>>> import numpy as np
>>> np.set_printoptions(precision=1, suppress=True, linewidth=160, floatmode="fixed")
>>> M = np.load("dump.npy")
>>> M
array([[ 0.8,  0.2,  0.5],
       [ 0.2,  0.8, -0.5],
       [ 0.5, -0.5, -0.6]])
>>> # equal to its transpose
>>> [round(float(np.linalg.det(M[:i, :i])), 2) + 0 for i in range(1, 4)]
[0.82, 0.64, -1.0]
>>> w, V = np.linalg.eigh(M)
>>> np.round(V.T @ V, 1) + 0
array([[1.0, 0.0, 0.0],
       [0.0, 1.0, 0.0],
       [0.0, 0.0, 1.0]])
>>> np.round(V.T @ M @ V, 1) + 0
array([[-1.0,  0.0,  0.0],
       [ 0.0,  1.0,  0.0],
       [ 0.0,  0.0,  1.0]])
>>> (w > 1e-8).sum(), (w < -1e-8).sum()
(np.int64(2), np.int64(1))
>>> np.linalg.svd(M, compute_uv=False)
array([1.0, 1.0, 1.0])
>>> feats = np.load("data.npy")
>>> feats
array([[0.2, 0.2, 0.2, 0.2, 0.2],
       [0.2, 0.2, 0.2, 0.2, 0.2],
       [0.2, 0.2, 0.2, 0.2, 0.2],
       [0.2, 0.2, 0.2, 0.2, 0.2],
       [0.2, 0.2, 0.2, 0.2, 0.2]])
>>> # equal to its transpose
>>> blk = np.stack([feats, 5 * feats, feats[::-1]])
>>> np.linalg.det(blk)
array([0.0, 0.0, 0.0])
>>> np.einsum("bij,cij->bc", blk, blk)
array([[ 1.0,  5.0,  1.0],
       [ 5.0, 25.0,  5.0],
       [ 1.0,  5.0,  1.0]])
>>> w, V = np.linalg.eigvalsh(feats)
Traceback (most recent call last):
  File "<python-input-17>", line 1, in <module>
    w, V = np.linalg.eigvalsh(feats)
    ^^^^
ValueError: too many values to unpack (expected 2)
>>> w, V = np.linalg.eigh(feats)
>>> np.abs(V[:, -1])
array([0.4, 0.4, 0.4, 0.4, 0.4])
>>> np.abs(V[:, -1]).round(6).argmax()
np.int64(0)
>>> np.unique(w.round(6) + 0, return_counts=True)[1]
array([4, 1])
>>> np.linalg.eigvalsh(feats + 2 * np.eye(5))
array([2.0, 2.0, 2.0, 2.0, 3.0])
>>> w.round(1) + 0
array([0.0, 0.0, 0.0, 0.0, 1.0])
>>> V @ np.diag(w) @ V.T
array([[0.2, 0.2, 0.2, 0.2, 0.2],
       [0.2, 0.2, 0.2, 0.2, 0.2],
       [0.2, 0.2, 0.2, 0.2, 0.2],
       [0.2, 0.2, 0.2, 0.2, 0.2],
       [0.2, 0.2, 0.2, 0.2, 0.2]])
>>> np.round(V.T @ V, 1) + 0
array([[1.0, 0.0, 0.0, 0.0, 0.0],
       [0.0, 1.0, 0.0, 0.0, 0.0],
       [0.0, 0.0, 1.0, 0.0, 0.0],
       [0.0, 0.0, 0.0, 1.0, 0.0],
       [0.0, 0.0, 0.0, 0.0, 1.0]])
>>> np.round(np.linalg.svd(feats, compute_uv=False), 1) + 0
array([1.0, 0.0, 0.0, 0.0, 0.0])
>>> ang = np.radians(1)
>>> R = np.eye(5)
>>> R[3, 3] = R[2, 2] = np.cos(ang)
>>> R[3, 2], R[2, 3] = -np.sin(ang), np.sin(ang)
>>> R.round(1) + 0
array([[1.0, 0.0, 0.0, 0.0, 0.0],
       [0.0, 1.0, 0.0, 0.0, 0.0],
       [0.0, 0.0, 1.0, 0.0, 0.0],
       [0.0, 0.0, 0.0, 1.0, 0.0],
       [0.0, 0.0, 0.0, 0.0, 1.0]])
>>> B = feats @ R.T
>>> B
array([[0.2, 0.2, 0.2, 0.2, 0.2],
       [0.2, 0.2, 0.2, 0.2, 0.2],
       [0.2, 0.2, 0.2, 0.2, 0.2],
       [0.2, 0.2, 0.2, 0.2, 0.2],
       [0.2, 0.2, 0.2, 0.2, 0.2]])
>>> np.allclose(np.linalg.norm(feats, axis=1), np.linalg.norm(B, axis=1))
True
>>> round(np.linalg.eigvals(feats).sum().real, 1)
np.float64(1.0)
>>> np.round(np.einsum("ij,ji->", feats, feats), 1)
np.float64(1.0)
>>> round(np.linalg.det(2 * feats), 1), np.round(np.linalg.det(feats), 1)
(np.float64(0.0), np.float64(0.0))
>>> np.round(np.linalg.det(feats.T), 1)
np.float64(0.0)
>>> np.einsum("ii->", feats)
np.float64(1.0)
>>> arr = np.load("a.npy")
>>> arr
array([[54, 32, 36, 22, 20, 21, 33],
       [32, 38, 35, 21, 25, 26, 20],
       [36, 35, 54, 28, 38, 37, 36],
       [22, 21, 28, 26, 14, 27, 16],
       [20, 25, 38, 14, 37, 19, 20],
       [21, 26, 37, 27, 19, 35, 23],
       [33, 20, 36, 16, 20, 23, 33]])
>>> # looks like rank 5
>>> rk = np.linalg.matrix_rank(arr)
>>> rk
np.int64(5)
>>> ns = np.linalg.svd(arr)[2][rk:].T
>>> np.allclose(arr @ ns, 0)
True
>>> [int(np.linalg.matrix_rank(arr[:, :j + 1])) for j in range(7)]
[1, 2, 3, 4, 5, 5, 5]
>>> np.round(ns @ ns.T, 1) + 0
array([[ 0.1, -0.1,  0.0, -0.2,  0.0,  0.2, -0.2],
       [-0.1,  0.1,  0.0,  0.1,  0.0, -0.2,  0.1],
       [ 0.0,  0.0,  0.6, -0.1, -0.3, -0.2, -0.3],
       [-0.2,  0.1, -0.1,  0.2,  0.0, -0.3,  0.2],
       [ 0.0,  0.0, -0.3,  0.0,  0.2,  0.2,  0.1],
       [ 0.2, -0.2, -0.2, -0.3,  0.2,  0.4, -0.2],
       [-0.2,  0.1, -0.3,  0.2,  0.1, -0.2,  0.3]])
>>> ns.shape
(7, 2)
>>> left, sig, Vt = np.linalg.svd(arr)
>>> np.argmax(sig[:-1] / (sig[1:] + 1e-6)) + 1
np.int64(5)
>>> sig.round(1) + 0
array([202.1,  29.9,  23.0,  16.2,   5.8,   0.0,   0.0])
>>> B = left[:, :5] @ np.diag(sig[:5]) @ Vt[:5]
>>> np.round(np.linalg.norm(arr - B, 2), 1), round(sig[5], 1)
(np.float64(0.0), np.float64(0.0))
>>> B
array([[54.0, 32.0, 36.0, 22.0, 20.0, 21.0, 33.0],
       [32.0, 38.0, 35.0, 21.0, 25.0, 26.0, 20.0],
       [36.0, 35.0, 54.0, 28.0, 38.0, 37.0, 36.0],
       [22.0, 21.0, 28.0, 26.0, 14.0, 27.0, 16.0],
       [20.0, 25.0, 38.0, 14.0, 37.0, 19.0, 20.0],
       [21.0, 26.0, 37.0, 27.0, 19.0, 35.0, 23.0],
       [33.0, 20.0, 36.0, 16.0, 20.0, 23.0, 33.0]])
>>> round(np.abs(arr - B).max(), 1)
np.float64(0.0)
